$ python3 -q
>>> import numpy as np
>>> import numpy.linalg as la
>>> np.set_printoptions(precision=2, suppress=True, linewidth=200)
>>> u = np.array([-1, -2, -1, 3, 0, 2, -1, -3, 2])
>>> arr = u[np.abs(np.subtract.outer(np.arange(9), np.arange(9)))]
>>> arr
array([[-1, -2, -1,  3,  0,  2, -1, -3,  2],
       [-2, -1, -2, -1,  3,  0,  2, -1, -3],
       [-1, -2, -1, -2, -1,  3,  0,  2, -1],
       [ 3, -1, -2, -1, -2, -1,  3,  0,  2],
       [ 0,  3, -1, -2, -1, -2, -1,  3,  0],
       [ 2,  0,  3, -1, -2, -1, -2, -1,  3],
       [-1,  2,  0,  3, -1, -2, -1, -2, -1],
       [-3, -1,  2,  0,  3, -1, -2, -1, -2],
       [ 2, -3, -1,  2,  0,  3, -1, -2, -1]])
>>> # symmetric
>>> other = arr / np.sqrt((arr ** 2).mean(axis=1, keepdims=True))
>>> la.matrix_rank(other) == la.matrix_rank(arr)
np.True_
>>> other[8]
array([ 1.04, -1.57, -0.52,  1.04,  0.  ,  1.57, -0.52, -1.04, -0.52])
>>> w, V = la.eigh(arr)
>>> vec = np.array([-2, 3, -2, -3, -2, 0, 0, 3, 0])
>>> np.abs(arr).sum(axis=1).max(), round(np.abs(w).max(), 2)
(np.int64(15), np.float64(9.19))
>>> round(la.eigvalsh(arr).min(), 2)
np.float64(-9.19)
>>> round(np.abs(la.eigvals(arr)).max(), 2)
np.float64(9.19)
>>> (arr + arr.T) / 2
array([[-1., -2., -1.,  3.,  0.,  2., -1., -3.,  2.],
       [-2., -1., -2., -1.,  3.,  0.,  2., -1., -3.],
       [-1., -2., -1., -2., -1.,  3.,  0.,  2., -1.],
       [ 3., -1., -2., -1., -2., -1.,  3.,  0.,  2.],
       [ 0.,  3., -1., -2., -1., -2., -1.,  3.,  0.],
       [ 2.,  0.,  3., -1., -2., -1., -2., -1.,  3.],
       [-1.,  2.,  0.,  3., -1., -2., -1., -2., -1.],
       [-3., -1.,  2.,  0.,  3., -1., -2., -1., -2.],
       [ 2., -3., -1.,  2.,  0.,  3., -1., -2., -1.]])
>>> np.sort(np.abs(la.eigvals(arr)))
array([0.98, 1.75, 1.89, 2.9 , 4.1 , 5.54, 7.61, 8.43, 9.19])
>>> arr @ arr
array([[ 33,  -2,  -2,  -3, -23,   1,   7,   2,  22],
       [ -2,  33,   6,  -6,  -7, -27,  -3,  15,   2],
       [ -2,   6,  25,   0,   0,  -9, -17,  -3,   7],
       [ -3,  -6,   0,  33,   2,   6,  -9, -27,   1],
       [-23,  -7,   0,   2,  29,   2,   0,  -7, -23],
       [  1, -27,  -9,   6,   2,  33,   0,  -6,  -3],
       [  7,  -3, -17,  -9,   0,   0,  25,   6,  -2],
       [  2,  15,  -3, -27,  -7,  -6,   6,  33,  -2],
       [ 22,   2,   7,   1, -23,  -3,  -2,  -2,  33]])
